$ ipython --no-banner

In [1]: import numpy as np

In [2]: from numpy import linalg as LA

In [3]: np.set_printoptions(precision=2, suppress=True, linewidth=140)

In [4]: def rnd(a):
   ...:     return np.round(a, 2) + 0
   ...: 

In [5]: data = np.array([[-2, 2, 2, 0, 2, 0, -1, -1, -2, -1, 1, 2, -2, 1],
   ...:     [-2, 2, -2, 0, -2, 1, 1, 1, -2, -1, -2, 0, 1, 1],
   ...:     [-2, -2, -1, 2, 2, 2, -2, 1, 0, 2, -2, -2, -2, 2],
   ...:     [1, 0, 1, 0, -2, 0, 0, -2, -1, 1, -1, 0, -2, -1],
   ...:     [2, 1, -1, -2, 1, 1, 1, -1, 2, 0, 0, 1, 2, 1],
   ...:     [1, 0, 2, -2, -2, 0, 0, 1, -1, 1, 2, -1, 0, 1],
   ...:     [-1, -2, 0, 2, 1, -1, -1, 0, 2, 1, 1, 2, 0, 1]])

In [6]: data[:, 12] = -3 * data[:, 9]

In [7]: data
Out[7]: 
array([[-2,  2,  2,  0,  2,  0, -1, -1, -2, -1,  1,  2,  3,  1],
       [-2,  2, -2,  0, -2,  1,  1,  1, -2, -1, -2,  0,  3,  1],
       [-2, -2, -1,  2,  2,  2, -2,  1,  0,  2, -2, -2, -6,  2],
       [ 1,  0,  1,  0, -2,  0,  0, -2, -1,  1, -1,  0, -3, -1],
       [ 2,  1, -1, -2,  1,  1,  1, -1,  2,  0,  0,  1,  0,  1],
       [ 1,  0,  2, -2, -2,  0,  0,  1, -1,  1,  2, -1, -3,  1],
       [-1, -2,  0,  2,  1, -1, -1,  0,  2,  1,  1,  2, -3,  1]])

In [8]: other = data / LA.norm(data, axis=1, keepdims=True)

In [9]: cov = other @ other.T

In [10]: (np.abs(cov) > 0.9).astype(int)
Out[10]: 
array([[1, 0, 0, 0, 0, 0, 0],
       [0, 1, 0, 0, 0, 0, 0],
       [0, 0, 1, 0, 0, 0, 0],
       [0, 0, 0, 1, 0, 0, 0],
       [0, 0, 0, 0, 1, 0, 0],
       [0, 0, 0, 0, 0, 1, 0],
       [0, 0, 0, 0, 0, 0, 1]])

In [11]: np.argwhere(np.triu(np.abs(cov) > 0.95, 1))
Out[11]: array([], shape=(0, 2), dtype=int64)

In [12]: rng = np.random.default_rng(2095)

In [13]: other = data + rng.integers(-2, 3, (7, 1)) @ rng.integers(-2, 3, (1, 14))

In [14]: other
Out[14]: 
array([[-4,  6, -2, -4,  2,  4, -1, -1,  2, -3, -1,  0,  7,  3],
       [ 0, -2,  2,  4, -2, -3,  1,  1, -6,  1,  0,  2, -1, -1],
       [-4,  2, -5, -2,  2,  6, -2,  1,  4,  0, -4, -4, -2,  4],
       [ 2, -2,  3,  2, -2, -2,  0, -2, -3,  2,  0,  1, -5, -2],
       [ 4, -3,  3,  2,  1, -3,  1, -1, -2,  2,  2,  3, -4, -1],
       [ 1,  0,  2, -2, -2,  0,  0,  1, -1,  1,  2, -1, -3,  1],
       [ 1, -6,  4,  6,  1, -5, -1,  0, -2,  3,  3,  4, -7, -1]])

In [15]: LA.matrix_rank(other - data, tol=1e-8)
Out[15]: np.int64(1)

In [16]: np.abs(other - data).sum(axis=1)
Out[16]: array([34, 34, 34, 17, 34,  0, 34])

In [17]: rnd(LA.svd(other - data, compute_uv=False))
Out[17]: array([24.68,  0.  ,  0.  ,  0.  ,  0.  ,  0.  ,  0.  ])

In [18]: th = np.radians(30)

In [19]: R = np.eye(14)

In [20]: R[13, 13] = R[3, 3] = np.cos(th)

In [21]: R[13, 3], R[3, 13] = -np.sin(th), np.sin(th)

In [22]: other = data @ R.T

In [23]: rnd(other)
Out[23]: 
array([[-2.  ,  2.  ,  2.  ,  0.5 ,  2.  ,  0.  , -1.  , -1.  , -2.  , -1.  ,  1.  ,  2.  ,  3.  ,  0.87],
       [-2.  ,  2.  , -2.  ,  0.5 , -2.  ,  1.  ,  1.  ,  1.  , -2.  , -1.  , -2.  ,  0.  ,  3.  ,  0.87],
       [-2.  , -2.  , -1.  ,  2.73,  2.  ,  2.  , -2.  ,  1.  ,  0.  ,  2.  , -2.  , -2.  , -6.  ,  0.73],
       [ 1.  ,  0.  ,  1.  , -0.5 , -2.  ,  0.  ,  0.  , -2.  , -1.  ,  1.  , -1.  ,  0.  , -3.  , -0.87],
       [ 2.  ,  1.  , -1.  , -1.23,  1.  ,  1.  ,  1.  , -1.  ,  2.  ,  0.  ,  0.  ,  1.  ,  0.  ,  1.87],
       [ 1.  ,  0.  ,  2.  , -1.23, -2.  ,  0.  ,  0.  ,  1.  , -1.  ,  1.  ,  2.  , -1.  , -3.  ,  1.87],
       [-1.  , -2.  ,  0.  ,  2.23,  1.  , -1.  , -1.  ,  0.  ,  2.  ,  1.  ,  1.  ,  2.  , -3.  , -0.13]])

In [24]: rnd(LA.svd(data, compute_uv=False)), rnd(LA.svd(other, compute_uv=False))
Out[24]: 
(array([10.74,  6.8 ,  6.02,  5.13,  3.98,  3.46,  2.84]),
 array([10.74,  6.8 ,  6.02,  5.13,  3.98,  3.46,  2.84]))

In [25]: np.allclose(LA.norm(data, axis=1), LA.norm(other, axis=1))
Out[25]: True

In [26]: LA.rank(other)
AttributeError: module 'numpy.linalg' has no attribute 'rank'


In [27]: np.unravel_index(np.abs(other).argmax(), other.shape)
Out[27]: (np.int64(2), np.int64(12))

In [28]: rnd(np.diff(other, axis=0))
Out[28]: 
array([[ 0.  ,  0.  , -4.  ,  0.  , -4.  ,  1.  ,  2.  ,  2.  ,  0.  ,  0.  , -3.  , -2.  ,  0.  ,  0.  ],
       [ 0.  , -4.  ,  1.  ,  2.23,  4.  ,  1.  , -3.  ,  0.  ,  2.  ,  3.  ,  0.  , -2.  , -9.  , -0.13],
       [ 3.  ,  2.  ,  2.  , -3.23, -4.  , -2.  ,  2.  , -3.  , -1.  , -1.  ,  1.  ,  2.  ,  3.  , -1.6 ],
       [ 1.  ,  1.  , -2.  , -0.73,  3.  ,  1.  ,  1.  ,  1.  ,  3.  , -1.  ,  1.  ,  1.  ,  3.  ,  2.73],
       [-1.  , -1.  ,  3.  ,  0.  , -3.  , -1.  , -1.  ,  2.  , -3.  ,  1.  ,  2.  , -2.  , -3.  ,  0.  ],
       [-2.  , -2.  , -2.  ,  3.46,  3.  , -1.  , -1.  , -1.  ,  3.  ,  0.  , -1.  ,  3.  ,  0.  , -2.  ]])

In [29]: rnd(other - other[0])
Out[29]: 
array([[ 0.  ,  0.  ,  0.  ,  0.  ,  0.  ,  0.  ,  0.  ,  0.  ,  0.  ,  0.  ,  0.  ,  0.  ,  0.  ,  0.  ],
       [ 0.  ,  0.  , -4.  ,  0.  , -4.  ,  1.  ,  2.  ,  2.  ,  0.  ,  0.  , -3.  , -2.  ,  0.  ,  0.  ],
       [ 0.  , -4.  , -3.  ,  2.23,  0.  ,  2.  , -1.  ,  2.  ,  2.  ,  3.  , -3.  , -4.  , -9.  , -0.13],
       [ 3.  , -2.  , -1.  , -1.  , -4.  ,  0.  ,  1.  , -1.  ,  1.  ,  2.  , -2.  , -2.  , -6.  , -1.73],
       [ 4.  , -1.  , -3.  , -1.73, -1.  ,  1.  ,  2.  ,  0.  ,  4.  ,  1.  , -1.  , -1.  , -3.  ,  1.  ],
       [ 3.  , -2.  ,  0.  , -1.73, -4.  ,  0.  ,  1.  ,  2.  ,  1.  ,  2.  ,  1.  , -3.  , -6.  ,  1.  ],
       [ 1.  , -4.  , -2.  ,  1.73, -1.  , -1.  ,  0.  ,  1.  ,  4.  ,  2.  ,  0.  ,  0.  , -6.  , -1.  ]])

In [30]: mat = np.load("data.npy")

In [31]: mat
Out[31]: 
array([[ 1,  0,  0,  0,  0,  0,  0,  0,  0,  0,  0,  0,  0],
       [ 0, -2,  0,  0,  0,  0,  0,  0,  0,  0,  0,  0,  0],
       [ 0,  0,  2,  0,  0,  0,  0,  0,  0,  0,  0,  0,  0],
       [ 0,  0,  0, -3,  0,  0,  0,  0,  0,  0,  0,  0,  0],
       [ 0,  0,  0,  0,  2,  0,  0,  0,  0,  0,  0,  0,  0],
       [ 0,  0,  0,  0,  0, -2,  0,  0,  0,  0,  0,  0,  0],
       [ 0,  0,  0,  0,  0,  0,  0,  0,  0,  0,  0,  0,  0],
       [ 0,  0,  0,  0,  0,  0,  0, -1,  0,  0,  0,  0,  0],
       [ 0,  0,  0,  0,  0,  0,  0,  0,  3,  0,  0,  0,  0],
       [ 0,  0,  0,  0,  0,  0,  0,  0,  0,  1,  0,  0,  0],
       [ 0,  0,  0,  0,  0,  0,  0,  0,  0,  0,  1,  0,  0],
       [ 0,  0,  0,  0,  0,  0,  0,  0,  0,  0,  0,  1,  0],
       [ 0,  0,  0,  0,  0,  0,  0,  0,  0,  0,  0,  0,  1]])

In [32]: T = np.stack([mat, 5 * mat, mat[::-1]])

In [33]: (T @ mat.T).shape
Out[33]: (3, 13, 13)

In [34]: np.einsum("bij,cij->bc", T, T)
Out[34]: 
array([[  40,  200,    0],
       [ 200, 1000,    0],
       [   0,    0,   40]])

In [35]: rnd(LA.norm(T, axis=(1, 2)))
Out[35]: array([ 6.32, 31.62,  6.32])

In [36]: T.shape
Out[36]: (3, 13, 13)

In [37]: K = np.loadtxt("w.csv", delimiter=",")

In [38]: K
Out[38]: 
array([[-27.,   1.,  -2.,  -2.,  -1.,  -4.,   5.,   1.,   4.,   2.],
       [ -4.,  11.,   5.,   1.,   0.,   5.,   3.,   2.,   0.,   3.],
       [  0.,  -3.,  40.,  -4.,   5.,   2.,  -2.,   2.,  -2.,  -2.],
       [  2.,   2.,   3.,   6.,  -3.,   5.,  -1.,  -4.,  -2.,   4.],
       [  4.,  -3.,   1.,   1.,  -9.,  -2.,  -3.,  -1.,  -5.,  -1.],
       [  4.,   0.,   4.,   2.,   5., -26.,  -2.,   4.,  -4.,   4.],
       [ -1.,  -1.,  -3.,  -3.,  -1.,   1.,  28.,   3.,   0.,   3.],
       [ -2.,   4.,   0.,   4.,   1.,   2.,  -5., -19.,  -1.,  -1.],
       [ -3.,   1.,   3.,  -3.,   5.,   0.,   5.,  -3., -43.,   3.],
       [ -3.,   4.,  -2.,  -4.,  -3.,   4.,   2.,   5.,  -5., -21.]])

In [39]: other = LA.inv(K)

In [40]: rnd(K @ other)
Out[40]: 
array([[1., 0., 0., 0., 0., 0., 0., 0., 0., 0.],
       [0., 1., 0., 0., 0., 0., 0., 0., 0., 0.],
       [0., 0., 1., 0., 0., 0., 0., 0., 0., 0.],
       [0., 0., 0., 1., 0., 0., 0., 0., 0., 0.],
       [0., 0., 0., 0., 1., 0., 0., 0., 0., 0.],
       [0., 0., 0., 0., 0., 1., 0., 0., 0., 0.],
       [0., 0., 0., 0., 0., 0., 1., 0., 0., 0.],
       [0., 0., 0., 0., 0., 0., 0., 1., 0., 0.],
       [0., 0., 0., 0., 0., 0., 0., 0., 1., 0.],
       [0., 0., 0., 0., 0., 0., 0., 0., 0., 1.]])

In [41]: (np.abs(other) > 1e-9).astype(int)
Out[41]: 
array([[1, 1, 1, 1, 1, 1, 1, 1, 1, 1],
       [1, 1, 1, 1, 1, 1, 1, 1, 1, 1],
       [1, 1, 1, 1, 1, 1, 1, 1, 1, 1],
       [1, 1, 1, 1, 1, 1, 1, 1, 1, 1],
       [1, 1, 1, 1, 1, 1, 1, 1, 1, 1],
       [1, 1, 1, 1, 1, 1, 1, 1, 1, 1],
       [1, 1, 1, 1, 1, 1, 1, 1, 1, 1],
       [1, 1, 1, 1, 1, 1, 1, 1, 1, 1],
       [1, 1, 1, 1, 1, 1, 1, 1, 1, 1],
       [1, 1, 1, 1, 1, 1, 1, 1, 1, 1]])

In [42]: rnd(LA.cond(K))
Out[42]: np.float64(13.93)

In [43]: rnd(LA.slogdet(K)[0])
Out[43]: np.float64(1.0)
